In [1]: import numpy as np

In [2]: np.set_printoptions(suppress=True, linewidth=100)

In [3]: def rnd(a):
   ...:     return np.round(a, 2) + 0
   ...: 

In [4]: feats = np.load("sample12.npy")

In [5]: print(feats)
[[ 0.3 -1.2 -0.2]
 [ 1.   1.2 -0.1]
 [-1.2 -1.7  0.9]
 [-1.2 -1.9 -1.3]
 [ 0.5  0.  -0.1]
 [-0.2  0.5  0.8]]

In [6]: A2 = np.c_[feats[:, :1] @ np.array([[-2]]), np.array([-3, 3, 1, 2, -1, 3])]

In [7]: A2
Out[7]: 
array([[-0.6, -3. ],
       [-2. ,  3. ],
       [ 2.4,  1. ],
       [ 2.4,  2. ],
       [-1. , -1. ],
       [ 0.4,  3. ]])

In [8]: np.linalg.matrix_rank(A2)
Out[8]: np.int64(2)

In [9]: rnd(np.linalg.norm(np.linalg.qr(feats)[0].T @ A2, axis=0) ** 2 / ((A2 ** 2).sum(axis=0) + 1e-12))
Out[9]: array([1.  , 0.39])

In [10]: rnd(np.linalg.lstsq(feats, A2[:, 0])[0])
Out[10]: array([-2.,  0.,  0.])

In [11]: rnd(np.linalg.norm(A2 - feats @ np.linalg.lstsq(feats, A2)[0], axis=0))
Out[11]: array([0.  , 4.47])

In [12]: vec = np.array([1, -1])

In [13]: y = A2 @ vec

In [14]: print(rnd(np.linalg.pinv(A2) @ A2))
[[1. 0.]
 [0. 1.]]

In [15]: rnd(np.linalg.solve(A2.T @ A2, A2.T @ y))
Out[15]: array([ 1., -1.])

In [16]: rnd(np.linalg.lstsq(A2, y)[0])
Out[16]: array([ 1., -1.])

In [17]: rng = np.random.default_rng(16252)

In [18]: y = y + 0.3 * rng.normal(size=6)

In [19]: rnd(y)
Out[19]: array([ 2.28, -4.88,  1.2 ,  0.49,  0.03, -2.14])

In [20]: b, *_ = np.linalg.lstsq(A2, y)

In [21]: rnd(b)
Out[21]: array([ 0.96, -0.93])

In [22]: A2 = feats / np.sqrt((feats ** 2).mean(axis=1, keepdims=True))

In [23]: print(np.linalg.matrix_rank(feats - feats.mean(axis=1, keepdims=True)))
2

In [24]: rnd(feats - feats.mean(axis=1, keepdims=True))
Out[24]: 
array([[ 0.67, -0.83,  0.17],
       [ 0.3 ,  0.5 , -0.8 ],
       [-0.53, -1.03,  1.57],
       [ 0.27, -0.43,  0.17],
       [ 0.37, -0.13, -0.23],
       [-0.57,  0.13,  0.43]])

In [25]: print(np.linalg.matrix_rank(A2) == np.linalg.matrix_rank(feats))
True

In [26]: Q, evecs = np.linalg.qr(feats[:, :1])[0], np.linalg.qr(feats[:, 1:])[0]

In [27]: sigma = np.linalg.svd(Q.T @ evecs, compute_uv=False)

In [28]: rnd(sigma)
Out[28]: array([0.81])

In [29]: rnd(np.linalg.norm(Q @ Q.T - evecs @ evecs.T, 2))
Out[29]: np.float64(1.0)

In [30]: vec = np.array([0, 0, 9])

In [31]: y = feats @ vec

In [32]: rnd(np.linalg.pinv(feats) @ feats)
Out[32]: 
array([[1., 0., 0.],
       [0., 1., 0.],
       [0., 0., 1.]])

In [33]: rnd(y)
Out[33]: array([ -1.8,  -0.9,   8.1, -11.7,  -0.9,   7.2])

In [34]: rnd(np.linalg.solve(feats.T @ feats, feats.T @ y))
Out[34]: array([0., 0., 9.])

In [35]: y = y + 0.02 * rng.normal(size=6)

In [36]: print(rnd(y))
[ -1.79  -0.9    8.09 -11.71  -0.91   7.16]

In [37]: b, *_ = np.linalg.lstsq(feats, y)

In [38]: rnd(feats.T @ (y - feats @ b))
Out[38]: array([0., 0., 0.])

In [39]: rnd(b)
Out[39]: array([0.01, 0.  , 8.99])

In [40]: [round(float(np.linalg.norm(np.linalg.solve(feats.T @ feats + lam * np.eye(3), feats.T @ y))), 2) for lam in (0, 1, 10, 100)]
Out[40]: [8.99, 6.71, 2.19, 0.3]

In [41]: b.round()
Out[41]: array([ 0., -0.,  9.])

In [42]: rnd(np.linalg.norm(y - feats @ b))
Out[42]: np.float64(0.04)

In [43]: m1 = np.load("x.npy")

In [44]: m1
Out[44]: 
array([[1.  , 0.2 , 0.04, 0.01, 0.  , 0.  , 0.  ],
       [0.2 , 1.  , 0.2 , 0.04, 0.01, 0.  , 0.  ],
       [0.04, 0.2 , 1.  , 0.2 , 0.04, 0.01, 0.  ],
       [0.01, 0.04, 0.2 , 1.  , 0.2 , 0.04, 0.01],
       [0.  , 0.01, 0.04, 0.2 , 1.  , 0.2 , 0.04],
       [0.  , 0.  , 0.01, 0.04, 0.2 , 1.  , 0.2 ],
       [0.  , 0.  , 0.  , 0.01, 0.04, 0.2 , 1.  ]])

In [45]: vec = np.array([1, 1, -2])

In [46]: h = np.maximum(feats @ vec, 0)

In [47]: print(rnd(np.tanh(feats @ vec)))
[-0.46  0.98 -1.   -0.46  0.6  -0.86]

In [48]: rnd(np.maximum(feats @ (3 * vec), 0))
Out[48]: array([0. , 7.2, 0. , 0. , 2.1, 0. ])

In [49]: h
Out[49]: array([0. , 2.4, 0. , 0. , 0.7, 0. ])

In [50]: r0 = np.array([0, -8, -9, -3, 0, -3, 0])

In [51]: A2 = m1 + np.outer(r0, np.eye(7)[1])

In [52]: rnd(np.linalg.det(A2) / np.linalg.det(m1)), rnd(1 + np.linalg.solve(m1, r0)[1])
Out[52]: (np.float64(-5.8), np.float64(-5.8))

In [53]: print(np.linalg.matrix_rank(np.linalg.inv(A2) - np.linalg.inv(m1), tol=1e-8))
1

In [54]: ev, evecs = np.linalg.eigh(m1)

In [55]: vec = np.array([-5, -3, -6, -7, 2, -8, -5])

In [56]: rnd(evecs * np.maximum(ev, 0) @ evecs.T)
Out[56]: 
array([[1.  , 0.2 , 0.04, 0.01, 0.  , 0.  , 0.  ],
       [0.2 , 1.  , 0.2 , 0.04, 0.01, 0.  , 0.  ],
       [0.04, 0.2 , 1.  , 0.2 , 0.04, 0.01, 0.  ],
       [0.01, 0.04, 0.2 , 1.  , 0.2 , 0.04, 0.01],
       [0.  , 0.01, 0.04, 0.2 , 1.  , 0.2 , 0.04],
       [0.  , 0.  , 0.01, 0.04, 0.2 , 1.  , 0.2 ],
       [0.  , 0.  , 0.  , 0.01, 0.04, 0.2 , 1.  ]])

In [57]: vec @ m1 @ vec
Out[57]: np.float64(255.04)

In [58]: print(rnd(evecs * np.abs(ev) @ evecs.T))
[[1.   0.2  0.04 0.01 0.   0.   0.  ]
 [0.2  1.   0.2  0.04 0.01 0.   0.  ]
 [0.04 0.2  1.   0.2  0.04 0.01 0.  ]
 [0.01 0.04 0.2  1.   0.2  0.04 0.01]
 [0.   0.01 0.04 0.2  1.   0.2  0.04]
 [0.   0.   0.01 0.04 0.2  1.   0.2 ]
 [0.   0.   0.   0.01 0.04 0.2  1.  ]]

In [59]: rnd(evecs * np.sqrt(ev) @ evecs.T)
Out[59]: 
array([[0.99, 0.1 , 0.01, 0.  , 0.  , 0.  , 0.  ],
       [0.1 , 0.99, 0.1 , 0.01, 0.  , 0.  , 0.  ],
       [0.01, 0.1 , 0.99, 0.1 , 0.01, 0.  , 0.  ],
       [0.  , 0.01, 0.1 , 0.99, 0.1 , 0.01, 0.  ],
       [0.  , 0.  , 0.01, 0.1 , 0.99, 0.1 , 0.01],
       [0.  , 0.  , 0.  , 0.01, 0.1 , 0.99, 0.1 ],
       [0.  , 0.  , 0.  , 0.  , 0.01, 0.1 , 0.99]])
